$ python3 -q
>>> import numpy as np
>>> np.set_printoptions(suppress=True, linewidth=120)
>>> J = np.array([[3, 0, 0, 4, 1],
...     [0, 3, 0, 0, 4],
...     [0, 0, 3, 0, 0],
...     [4, 0, 0, 3, 0],
...     [1, 4, 0, 0, 3]])
>>> J
array([[3, 0, 0, 4, 1],
       [0, 3, 0, 0, 4],
       [0, 0, 3, 0, 0],
       [4, 0, 0, 3, 0],
       [1, 4, 0, 0, 3]])
>>> rng = np.random.default_rng(265592)
>>> labels = rng.permutation(5)
>>> labels
array([4, 0, 2, 3, 1])
>>> A2 = J[labels][:, labels]
>>> A2
array([[3, 1, 0, 0, 4],
       [1, 3, 0, 4, 0],
       [0, 0, 3, 0, 0],
       [0, 4, 0, 3, 0],
       [4, 0, 0, 0, 3]])
>>> np.allclose(A2, J)
False
>>> print(np.round(np.sort(np.abs(np.linalg.eigvals(A2))), 2))
[0.53 1.53 3.   6.53 7.53]
>>> np.diag(A2)
array([3, 3, 3, 3, 3])
>>> np.trace(A2)
np.int64(15)
>>> A2 = J / np.sqrt((J ** 2).mean(axis=1, keepdims=True))
>>> print(np.linalg.matrix_rank(J - J.mean(axis=1, keepdims=True)))
4
>>> np.round(J - J.mean(axis=1, keepdims=True), 2)
array([[ 1.4, -1.6, -1.6,  2.4, -0.6],
       [-1.4,  1.6, -1.4, -1.4,  2.6],
       [-0.6, -0.6,  2.4, -0.6, -0.6],
       [ 2.6, -1.4, -1.4,  1.6, -1.4],
       [-0.6,  2.4, -1.6, -1.6,  1.4]])
>>> arr = np.load("test6.npy")
>>> arr
array([[ -2,   0,  -2],
       [  0,   0,  -2],
       [ -2,   2,   1],
       [  0,   1,  -1],
       [ -2,   0, -12]])
>>> P = arr @ np.linalg.solve(arr.T @ arr, arr.T)
>>> print(np.round(np.diag(P), 2))
[0.69 0.06 0.86 0.46 0.94]
>>> print(np.allclose(P @ P, P))
True
>>> A2 = np.c_[arr[:, :1] @ np.array([[-3]]), np.array([0, 1, 1, 3, 0])]
>>> A2
array([[6, 0],
       [0, 1],
       [6, 1],
       [0, 3],
       [6, 0]])
>>> np.linalg.matrix_rank(A2)
np.int64(2)
>>> np.linalg.matrix_rank(np.c_[arr, A2])
np.int64(4)
>>> x = np.array([-1, -1])
>>> rhs = A2 @ x
>>> np.round(np.linalg.pinv(A2) @ A2, 2) + 0
array([[1., 0.],
       [0., 1.]])
>>> np.round(np.linalg.lstsq(A2, rhs)[0], 2)
array([-1., -1.])
>>> rhs = rhs + 0.1 * rng.normal(size=5)
>>> rhs.round(2)
array([-6.29, -1.05, -6.97, -2.93, -5.99])
>>> beta, *_ = np.linalg.lstsq(A2, rhs)
>>> print(np.round(A2.T @ (rhs - A2 @ beta), 2) + 0)
[0. 0.]
>>> print([round(float(np.linalg.norm(np.linalg.solve(A2.T @ A2 + lam * np.eye(2), A2.T @ rhs))), 2) for lam in (0, 1, 10, 100)])
[1.41, 1.35, 1.09, 0.57]
>>> gram = arr.T @ arr
>>> np.allclose(gram, gram.T)
True
>>> gram
array([[ 12,  -4,  26],
       [ -4,   5,   1],
       [ 26,   1, 154]])
>>> print(np.trace(gram), (arr ** 2).sum())
171 171
>>> print(np.round(np.linalg.svd(arr, compute_uv=False) ** 2, 2))
[158.61  10.48   1.91]
>>> M = np.minimum.outer(np.arange(1, 6), np.arange(1, 6)) * 2
>>> print(M)
[[ 2  2  2  2  2]
 [ 2  4  4  4  4]
 [ 2  4  6  6  6]
 [ 2  4  6  8  8]
 [ 2  4  6  8 10]]
>>> w, V = np.linalg.eig(M)
>>> w.round(2)
array([24.69,  2.9 ,  1.17,  0.71,  0.54])
>>> round(float(np.prod(w)), 2)
32.0
>>> np.round(np.sort(np.linalg.eigvals(M @ M)), 2)
array([  0.29,   0.5 ,   1.36,   8.39, 609.45])
>>> labels = rng.permutation(5)
>>> labels
array([1, 3, 4, 2, 0])
>>> A2 = M[labels][:, labels]
>>> A2
array([[ 4,  4,  4,  4,  2],
       [ 4,  8,  8,  6,  2],
       [ 4,  8, 10,  6,  2],
       [ 4,  6,  6,  6,  2],
       [ 2,  2,  2,  2,  2]])
>>> print(round(np.linalg.det(A2), 2), np.round(np.linalg.det(M[labels]), 2))
32.0 32.0
>>> np.round(np.sort(np.abs(np.linalg.eigvals(A2))), 2)
array([ 0.54,  0.71,  1.17,  2.9 , 24.69])
>>> np.allclose(A2, M)
False
>>> A = np.loadtxt("data.csv", delimiter=",")
>>> A
array([[-2.98, 11.98,  2.98, -6.05,  6.02],
       [-1.01,  8.01,  5.02, -1.99,  6.01],
       [ 0.  , -2.06, -2.05,  0.01, -2.01],
       [ 1.99,  1.99,  7.98,  4.  ,  6.  ]])
>>> W = np.array([[-3, -2, 0], [-2, -3, -2], [-3, 0, -2], [3, 3, -1], [3, 2, -1]])
>>> beta = np.array([4, 6, 0])
>>> act = np.maximum(A @ W + beta, 0)
>>> act.round(2)
array([[ 0.  ,  0.  ,  0.  ],
       [ 0.  ,  0.  ,  0.  ],
       [ 8.27,  8.19, 10.22],
       [ 0.11, 20.05,  0.  ]])
>>> np.linalg.matrix_rank(act)
np.int64(2)
>>> (act > 0).astype(int)
array([[0, 0, 0],
       [0, 0, 0],
       [1, 1, 1],
       [1, 1, 0]])
>>> (act > 0).mean(axis=0)
array([0.5 , 0.5 , 0.25])
>>> cent = np.array([[-5, 3, 3], [-1, -1, -3], [-4, -2, 3]])
>>> (act @ cent).round(6).argmax(axis=1)
array([0, 0, 2, 1])
>>> Uu, sv, VT = np.linalg.svd(act)
>>> sv.round(2) + 0
array([22.47, 11.71,  0.  ])
>>> A2 = Uu[:, :2] @ np.diag(sv[:2]) @ VT[:2]
>>> A2.round(2) + 0
array([[ 0.  ,  0.  ,  0.  ],
       [ 0.  ,  0.  ,  0.  ],
       [ 8.27,  8.19, 10.22],
       [ 0.11, 20.05,  0.  ]])
>>> round(float(np.linalg.norm(act - A2, 2)), 2), round(sv[2], 2)
(0.0, np.float64(0.0))
>>> np.linalg.matrix_rank(act, rtol=0.05)
np.int64(2)
>>> round(float(np.abs(act - A2).max()), 2)
0.0
>>> round(float(np.linalg.norm(act - A2) / np.linalg.norm(act)), 2)
0.0
